% ipython --no-banner

In [1]: import numpy as np

In [2]: from numpy import linalg as LA

In [3]: np.set_printoptions(suppress=True, linewidth=200)

In [4]: E = np.load("block10.npy")

In [5]: E
Out[5]: 
array([[ 8, -4, -2, -2,  6,  6],
       [-6,  1,  0,  5,  1,  5],
       [-1,  0,  3,  5, -1, -5],
       [-8, -2, -5, -9, -7,  3],
       [-6,  1,  0,  5,  1,  5]])

In [6]: left, s, vt = LA.svd(E, full_matrices=False)

In [7]: np.round(s / s[0], 2) + 0
Out[7]: array([1.  , 0.87, 0.73, 0.15, 0.  ])

In [8]: np.round(np.abs(vt[0]), 2)
Out[8]: array([0.76, 0.03, 0.23, 0.33, 0.49, 0.15])

In [9]: np.allclose(left * s @ vt, E)
Out[9]: True

In [10]: round(np.sqrt((s ** 2).sum()), 2), round(float(LA.norm(E)), 2)
Out[10]: (np.float64(25.08), 25.08)

In [11]: np.round(left.T @ left, 2) + 0
Out[11]: 
array([[1., 0., 0., 0., 0.],
       [0., 1., 0., 0., 0.],
       [0., 0., 1., 0., 0.],
       [0., 0., 0., 1., 0.],
       [0., 0., 0., 0., 1.]])

In [12]: (s > 1e-8).sum()
Out[12]: np.int64(4)

In [13]: ang = np.radians(90)

In [14]: r_ = np.eye(6)

In [15]: r_[3, 3] = r_[1, 1] = np.cos(ang)

In [16]: r_[3, 1], r_[1, 3] = -np.sin(ang), np.sin(ang)

In [17]: r_.round(2) + 0
Out[17]: 
array([[ 1.,  0.,  0.,  0.,  0.,  0.],
       [ 0.,  0.,  0.,  1.,  0.,  0.],
       [ 0.,  0.,  1.,  0.,  0.,  0.],
       [ 0., -1.,  0.,  0.,  0.,  0.],
       [ 0.,  0.,  0.,  0.,  1.,  0.],
       [ 0.,  0.,  0.,  0.,  0.,  1.]])

In [18]: B = E @ r_.T

In [19]: np.abs(B - E).max(axis=0)
Out[19]: array([ 0.,  7.,  0., 11.,  0.,  0.])

In [20]: np.round(LA.svd(E, compute_uv=False), 2) + 0, np.round(LA.svd(B, compute_uv=False), 2) + 0
Out[20]: 
(array([16.44, 14.37, 12.07,  2.51,  0.  ]),
 array([16.44, 14.37, 12.07,  2.51,  0.  ]))

In [21]: np.allclose(LA.norm(E, axis=1), LA.norm(B, axis=1))
Out[21]: True

In [22]: LA.inv(E)
LinAlgError: Last 2 dimensions of the array must be square


In [23]: np.unique(E.round(6), axis=0).shape
Out[23]: (4, 6)

In [24]: np.allclose(E[:-1].T @ LA.lstsq(E[:-1].T, E[-1])[0], E[-1])
Out[24]: True

In [25]: np.abs(np.diag(LA.qr(E)[1])) > 1e-9
Out[25]: array([ True,  True,  True,  True, False])

In [26]: m1 = np.array([[-0.3, 3.0, 1.8, 0.4, 0.3],
    ...:     [-0.6, 0.1, -2.0, 1.1, -0.9],
    ...:     [-2.1, -0.9, -0.6, 1.4, -0.4]])

In [27]: rng = np.random.default_rng(18)

In [28]: m1[1] = m1[2] + 0.3 * rng.normal(size=5)

In [29]: m1.round(2)
Out[29]: 
array([[-0.3 ,  3.  ,  1.8 ,  0.4 ,  0.3 ],
       [-2.23, -1.24, -0.4 ,  1.07,  0.2 ],
       [-2.1 , -0.9 , -0.6 ,  1.4 , -0.4 ]])

In [30]: B = np.array([[-6, -7, 4], [2, 9, 5], [-7, 9, -9], [6, 1, 6], [-3, 0, 6]])

In [31]: LA.matrix_rank(m1 @ B)
Out[31]: np.int64(3)

In [32]: np.round(m1 @ B, 2)
Out[32]: 
array([[-3.3 , 45.7 ,  1.8 ],
       [19.48,  1.94, -3.9 ],
       [24.6 ,  2.6 , -1.5 ]])
